$ python3 -q
>>> import numpy as np
>>> import numpy.linalg as la
>>> np.set_printoptions(precision=1, suppress=True, linewidth=140, floatmode="fixed")
>>> def tidy(a):
...     return np.round(a, 1) + 0
... 
>>> r0 = np.array([5, -3, 4, -2, -4]) + 0.5
>>> F = np.outer(r0, r0) / (r0 @ r0)
>>> tidy(F)
array([[ 0.4, -0.2,  0.3, -0.1, -0.3],
       [-0.2,  0.1, -0.2,  0.1,  0.1],
       [ 0.3, -0.2,  0.3, -0.1, -0.2],
       [-0.1,  0.1, -0.1,  0.0,  0.1],
       [-0.3,  0.1, -0.2,  0.1,  0.2]])
>>> # rows and columns are dependent
>>> la.matrix_rank(F, rtol=0.1)
np.int64(1)
>>> la.cond(F) > 100
np.True_
>>> rk = la.matrix_rank(F)
>>> rk
np.int64(1)
>>> null = la.svd(F)[2][rk:].T
>>> [int(la.matrix_rank(np.delete(F, i, axis=0))) for i in range(5)]
[1, 1, 1, 1, 1]
>>> [int(la.matrix_rank(F[:, :j + 1])) for j in range(5)]
[1, 1, 1, 1, 1]
>>> Uu, sig, vt = la.svd(F, full_matrices=False)
>>> np.sqrt((sig ** 2).sum()), tidy(la.norm(F))
(np.float64(1.0), np.float64(1.0))
>>> tidy(vt @ vt.T)
array([[1.0, 0.0, 0.0, 0.0, 0.0],
       [0.0, 1.0, 0.0, 0.0, 0.0],
       [0.0, 0.0, 1.0, 0.0, 0.0],
       [0.0, 0.0, 0.0, 1.0, 0.0],
       [0.0, 0.0, 0.0, 0.0, 1.0]])
>>> tidy(sig / sig[0])
array([1.0, 0.0, 0.0, 0.0, 0.0])
>>> w, V = la.eigh(F)
>>> vec = np.array([-2, 4, 6, 1, -8])
>>> (np.sign(V[:, -1].round(6)) == np.sign(V[0, -1].round(6))).astype(int)
array([1, 0, 1, 0, 0])
>>> tidy(la.eigvalsh(F[1:, 1:]))
array([0.0, 0.0, 0.0, 0.6])
>>> tidy(V * np.abs(w) @ V.T)
array([[ 0.4, -0.2,  0.3, -0.1, -0.3],
       [-0.2,  0.1, -0.2,  0.1,  0.1],
       [ 0.3, -0.2,  0.3, -0.1, -0.2],
       [-0.1,  0.1, -0.1,  0.0,  0.1],
       [-0.3,  0.1, -0.2,  0.1,  0.2]])
>>> arr = np.load("case4.npy")
>>> arr
array([[ 4,  4],
       [ 0, 22]])
>>> # column 1 is much longer than the rest
>>> w, V = la.eig(arr)
>>> tidy(np.sort(la.eigvals(arr @ arr)))
array([ 16.0, 484.0])
>>> tidy(np.sort(la.eigvals(la.inv(arr))))
array([0.0, 0.2])
>>> Y = arr / np.sqrt((arr ** 2).mean(axis=1, keepdims=True))
>>> tidy(la.norm(Y, axis=1))
array([1.4, 1.4])
>>> arr - arr.mean(axis=1, keepdims=True)
array([[  0.0,   0.0],
       [-11.0,  11.0]])
>>> data = np.array([[-1.0, -1.0, -1.0, -3.0],
...     [-2.0, 0.0, -1.0, 1.0],
...     [-8.0, 8.0, -3.0, 8.0],
...     [0.0, 0.0, 0.0, -3.0]])
>>> data
array([[-1.0, -1.0, -1.0, -3.0],
       [-2.0,  0.0, -1.0,  1.0],
       [-8.0,  8.0, -3.0,  8.0],
       [ 0.0,  0.0,  0.0, -3.0]])
>>> # row 2 is much longer than the rest
>>> rng = np.random.default_rng(864)
>>> idx = rng.permutation(4)
>>> idx
array([2, 0, 3, 1])
>>> Y = data[idx][:, idx]
>>> np.diag(Y)
array([-3.0, -1.0, -3.0,  0.0])
>>> Y
array([[-3.0, -8.0,  8.0,  8.0],
       [-1.0, -1.0, -3.0, -1.0],
       [ 0.0,  0.0, -3.0,  0.0],
       [-1.0, -2.0,  1.0,  0.0]])
>>> tidy(la.det(Y)), tidy(la.det(data[idx]))
(np.float64(-18.0), np.float64(18.0))
>>> tidy(np.sort(np.abs(la.eigvals(Y))))
array([1.0, 2.0, 3.0, 3.0])
>>> m1 = np.loadtxt("sample17.csv", delimiter=",")
>>> m1
array([[-10.8,  19.2,  40.7],
       [ -8.8,  19.7,  41.0],
       [ -8.3,  17.7,  38.8],
       [ -9.0,  20.3,  41.6],
       [ -9.3,  21.7,  40.2],
       [-11.2,  18.0,  39.8],
       [ -9.3,  18.2,  39.7],
       [ -9.6,  20.6,  40.5],
       [-10.8,  20.2,  40.9],
       [ -9.8,  20.6,  39.3],
       [ -9.8,  18.1,  40.5],
       [-10.1,  19.7,  38.3]])
>>> gram = np.cov(m1, rowvar=False)
>>> gram.shape
(3, 3)
>>> tidy(la.eigvalsh(gram)[::-1])
array([1.8, 0.8, 0.7])
>>> tidy(np.median(m1, axis=0))
array([-9.7, 19.7, 40.4])
>>> tidy(np.polyfit(m1[:, 0], m1[:, 1], 1))
array([ 0.1, 20.0])
>>> np.argwhere(np.triu(np.abs(np.corrcoef(m1.T)) > 0.8, 1))
array([], shape=(0, 2), dtype=int64)
>>> r0 = np.array([-2, -3, 3])
>>> tidy(np.convolve(m1[0], r0))
array([  21.6,   -6.0, -171.4,  -64.5,  122.1])
>>> tidy(np.cross(m1[0, :3], m1[2, :3]))
array([ 24.6,  81.2, -31.8])
>>> r0 = np.array([-2, 0, 2, -1, -2]) + 0.5
>>> M = np.outer(r0, r0) / (r0 @ r0)
>>> tidy(M)
array([[ 0.2, -0.1, -0.3,  0.1,  0.2],
       [-0.1,  0.0,  0.1,  0.0, -0.1],
       [-0.3,  0.1,  0.6, -0.1, -0.3],
       [ 0.1,  0.0, -0.1,  0.0,  0.1],
       [ 0.2, -0.1, -0.3,  0.1,  0.2]])
>>> Y = np.array([[-1, -2], [3, 2], [1, -3], [2, -3], [0, -1]])
>>> tidy(np.einsum("ik,kj->ji", M, Y))
array([[-0.6,  0.2,  1.0, -0.2, -0.6],
       [ 0.1,  0.0, -0.1,  0.0,  0.1]])
>>> np.vstack([M, Y.T]).shape
(7, 5)
>>> tidy(np.einsum("ik,kj->ij", M, Y))
array([[-0.6,  0.1],
       [ 0.2,  0.0],
       [ 1.0, -0.1],
       [-0.2,  0.0],
       [-0.6,  0.1]])
>>> tidy(M @ Y)
array([[-0.6,  0.1],
       [ 0.2,  0.0],
       [ 1.0, -0.1],
       [-0.2,  0.0],
       [-0.6,  0.1]])
>>> la.matrix_rank(np.vstack([M, Y.T]))
np.int64(3)
>>> tidy(la.matrix_power(M, 2))
array([[ 0.2, -0.1, -0.3,  0.1,  0.2],
       [-0.1,  0.0,  0.1,  0.0, -0.1],
       [-0.3,  0.1,  0.6, -0.1, -0.3],
       [ 0.1,  0.0, -0.1,  0.0,  0.1],
       [ 0.2, -0.1, -0.3,  0.1,  0.2]])
>>> np.trace(M)
np.float64(1.0)
>>> tidy(la.det(M))
np.float64(0.0)
>>> w, V = la.eigh(M)
>>> np.abs(V[:, -1]).round(6).argmax()
np.int64(2)
>>> tidy(w.sum()), np.trace(M)
(np.float64(1.0), np.float64(1.0))
>>> tidy(np.abs(V[:, -1]))
array([0.4, 0.1, 0.7, 0.1, 0.4])
>>> (w > 1e-8).sum(), (w < -1e-8).sum()
(np.int64(1), np.int64(0))
>>> tidy(V.T @ V)
array([[1.0, 0.0, 0.0, 0.0, 0.0],
       [0.0, 1.0, 0.0, 0.0, 0.0],
       [0.0, 0.0, 1.0, 0.0, 0.0],
       [0.0, 0.0, 0.0, 1.0, 0.0],
       [0.0, 0.0, 0.0, 0.0, 1.0]])
>>> tidy(V @ np.diag(w) @ V.T)
array([[ 0.2, -0.1, -0.3,  0.1,  0.2],
       [-0.1,  0.0,  0.1,  0.0, -0.1],
       [-0.3,  0.1,  0.6, -0.1, -0.3],
       [ 0.1,  0.0, -0.1,  0.0,  0.1],
       [ 0.2, -0.1, -0.3,  0.1,  0.2]])
>>> tidy(la.eigvalsh(M @ M))
array([0.0, 0.0, 0.0, 0.0, 1.0])
>>> tidy(w)
array([0.0, 0.0, 0.0, 0.0, 1.0])
>>> tidy(V.T @ M @ V)
array([[0.0, 0.0, 0.0, 0.0, 0.0],
       [0.0, 0.0, 0.0, 0.0, 0.0],
       [0.0, 0.0, 0.0, 0.0, 0.0],
       [0.0, 0.0, 0.0, 0.0, 0.0],
       [0.0, 0.0, 0.0, 0.0, 1.0]])
>>> tidy(la.eigvalsh(M + 4 * np.eye(5)))
array([4.0, 4.0, 4.0, 4.0, 5.0])
>>> tidy(np.abs(M).max())
np.float64(0.6)
>>> tidy(M - M[0])
array([[ 0.0,  0.0,  0.0,  0.0,  0.0],
       [-0.3,  0.1,  0.4, -0.1, -0.3],
       [-0.5,  0.2,  0.9, -0.2, -0.5],
       [-0.1,  0.0,  0.2,  0.0, -0.1],
       [ 0.0,  0.0,  0.0,  0.0,  0.0]])
>>> tidy(la.norm(M))
np.float64(1.0)
>>> la.matrix_rank(M)
np.int64(1)
>>> tidy(M.sum(axis=0))
array([ 0.1,  0.0, -0.1,  0.0,  0.1])
>>> Y = M + rng.integers(-2, 3, (5, 1)) @ rng.integers(-2, 3, (1, 5))
>>> tidy(Y)
array([[ 0.2, -0.1, -0.3,  0.1,  0.2],
       [-0.1,  0.0,  0.1,  0.0, -0.1],
       [ 0.7,  0.1,  1.6, -0.1, -2.3],
       [-1.9,  0.0, -2.1,  0.0,  4.1],
       [-1.8, -0.1, -2.3,  0.1,  4.2]])
>>> la.matrix_rank(Y - M, tol=1e-8)
np.int64(1)
>>> tidy(Y - M)
array([[ 0.0,  0.0,  0.0,  0.0,  0.0],
       [ 0.0,  0.0,  0.0,  0.0,  0.0],
       [ 1.0,  0.0,  1.0,  0.0, -2.0],
       [-2.0,  0.0, -2.0,  0.0,  4.0],
       [-2.0,  0.0, -2.0,  0.0,  4.0]])
>>> E = np.load("block3.npy")
>>> E
array([[ 3,  9,  6,  1],
       [ 0,  0,  0,  0],
       [ 1,  1,  3,  5],
       [ 1,  1,  3,  5],
       [ 1,  1,  3,  5],
       [ 1,  1,  3,  5],
       [ 0,  0,  0,  0],
       [ 3,  1,  3,  1],
       [ 3,  1,  3,  1],
       [ 0,  0,  0,  0],
       [ 4,  6, 11,  6],
       [ 3,  5,  1,  1],
       [ 3,  1,  3,  1],
       [ 0,  0,  0,  0],
       [ 0,  0,  0,  0],
       [ 1,  1,  3,  5],
       [ 0,  0,  0,  0],
       [ 3,  1,  3,  1],
       [ 0,  4,  5,  0],
       [ 0,  0,  0,  0],
       [ 3,  9,  6,  1],
       [ 0,  0,  0,  0],
       [ 0,  4,  5,  0],
       [ 0,  4,  5,  0],
       [ 0,  0,  0,  0],
       [ 1,  5,  8,  5],
       [ 3,  1,  3,  1],
       [ 0,  0,  0,  0],
       [ 1,  1,  3,  5]])
>>> # row 3 repeats row 2
>>> gram = np.cov(E, rowvar=False)
>>> tidy(np.polyfit(E[:, 1], E[:, 3], 1))
array([0.1, 1.5])
>>> np.argwhere(np.triu(np.abs(np.corrcoef(E.T)) > 0.8, 1))
array([], shape=(0, 2), dtype=int64)
>>> tidy(np.corrcoef(E.T))
array([[1.0, 0.5, 0.5, 0.3],
       [0.5, 1.0, 0.8, 0.1],
       [0.5, 0.8, 1.0, 0.5],
       [0.3, 0.1, 0.5, 1.0]])
>>> np.median(E, axis=0)
array([1.0, 1.0, 3.0, 1.0])
>>> W = np.array([[1, 1, 0], [1, 3, 1], [3, 2, 1], [3, 0, 1]])
>>> beta = np.array([0, 1, 4])
>>> hid = np.maximum(E @ W + beta, 0)
>>> (hid > 0).astype(int)
array([[1, 1, 1],
       [0, 1, 1],
       [1, 1, 1],
       [1, 1, 1],
       [1, 1, 1],
       [1, 1, 1],
       [0, 1, 1],
       [1, 1, 1],
       [1, 1, 1],
       [0, 1, 1],
       [1, 1, 1],
       [1, 1, 1],
       [1, 1, 1],
       [0, 1, 1],
       [0, 1, 1],
       [1, 1, 1],
       [0, 1, 1],
       [1, 1, 1],
       [1, 1, 1],
       [0, 1, 1],
       [1, 1, 1],
       [0, 1, 1],
       [1, 1, 1],
       [1, 1, 1],
       [0, 1, 1],
       [1, 1, 1],
       [1, 1, 1],
       [0, 1, 1],
       [1, 1, 1]])
>>> cent = np.array([[1, 2], [2, 2], [0, 0]])
>>> hid @ cent
array([[119, 152],
       [  2,   2],
       [ 48,  74],
       [ 48,  74],
       [ 48,  74],
       [ 48,  74],
       [  2,   2],
       [ 42,  58],
       [ 42,  58],
       [  2,   2],
       [151, 212],
       [ 56,  70],
       [ 42,  58],
       [  2,   2],
       [  2,   2],
       [ 48,  74],
       [  2,   2],
       [ 42,  58],
       [ 65,  84],
       [  2,   2],
       [119, 152],
       [  2,   2],
       [ 65,  84],
       [ 65,  84],
       [  2,   2],
       [111, 156],
       [ 42,  58],
       [  2,   2],
       [ 48,  74]])
>>> Xc = E - E.mean(axis=0)
>>> V = la.svd(Xc)[2][:1]
>>> Y = Xc - Xc @ V.T @ V
>>> tidy(la.norm(Y) / la.norm(Xc))
np.float64(0.6)
>>> la.norm(Y, axis=1).round(6).argmax()
np.int64(0)
>>> tidy(Y.std(axis=0))
array([1.1, 1.3, 0.7, 1.8])
>>> feats = np.load("run12.npy")
>>> feats
array([[ 4,  5,  6,  7,  8],
       [ 9, 10, 11, 12, 13],
       [14, 15, 16, 17, 18]])
>>> tidy(la.norm(feats, 2) / la.norm(feats))
np.float64(1.0)
>>> [round(float(x), 1) for x in la.svd(feats, compute_uv=False)[:3]]
[45.7, 1.9, 0.0]
>>> np.argsort(-la.norm(feats, axis=0).round(6), kind="stable")[:3]
array([4, 3, 2])
>>> Uu, sig, vt = la.svd(feats)
>>> V = vt[:(sig > 1e-8).sum()]
>>> vec = feats[2] + 5 * feats[1] + rng.integers(2) * np.eye(5)[1]
>>> vec
array([59.0, 66.0, 71.0, 77.0, 83.0])
>>> np.allclose(V.T @ V @ vec, vec)
False
>>> tidy(la.norm(vec - V.T @ V @ vec))
np.float64(0.8)
>>> K = np.loadtxt("w.csv", delimiter=",")
>>> K
array([[0.0, 1.0, 0.0],
       [1.0, 0.0, 0.0],
       [0.0, 0.0, 1.0]])
>>> # splits into 2 blocks
>>> K @ K.T
array([[1.0, 0.0, 0.0],
       [0.0, 1.0, 0.0],
       [0.0, 0.0, 1.0]])
>>> K.T @ K
array([[1.0, 0.0, 0.0],
       [0.0, 1.0, 0.0],
       [0.0, 0.0, 1.0]])
>>> tidy(la.svd(K, compute_uv=False))
array([1.0, 1.0, 1.0])
>>> w, V = la.eigh(K)
>>> vec = np.array([2, 1, -2])
>>> np.abs(K).sum(axis=1).max(), np.abs(w).max()
(np.float64(1.0), np.float64(1.0))
>>> tidy(vec @ K @ vec / (vec @ vec)), w[0], w[-1]
(np.float64(0.9), np.float64(-1.0), np.float64(1.0))
>>> vec @ K @ vec
np.float64(8.0)
>>> tidy(V * np.maximum(w, 0) @ V.T)
array([[0.5, 0.5, 0.0],
       [0.5, 0.5, 0.0],
       [0.0, 0.0, 1.0]])
>>> tidy(np.sort(np.abs(la.eigvals(K)))[::-1])
array([1.0, 1.0, 1.0])
>>> K.sum(axis=1)
array([1.0, 1.0, 1.0])
>>> p = np.eye(3)[0]
>>> for _ in range(4):
...     p = p @ K
...     print(p.round(1))
... 
[0.0 1.0 0.0]
[1.0 0.0 0.0]
[0.0 1.0 0.0]
[1.0 0.0 0.0]
>>> K @ K
array([[1.0, 0.0, 0.0],
       [0.0, 1.0, 0.0],
       [0.0, 0.0, 1.0]])
>>> tidy(la.norm(K, 2))
np.float64(1.0)
>>> tidy(la.norm(K, "nuc"))
np.float64(3.0)
>>> la.norm(K, axis=1).argmax()
np.int64(0)
>>> tidy(la.norm(K, 1)), tidy(la.norm(K, np.inf))
(np.float64(1.0), np.float64(1.0))
>>> tidy(la.norm(K, axis=1))
array([1.0, 1.0, 1.0])
>>> tidy(la.norm(K, axis=0))
array([1.0, 1.0, 1.0])
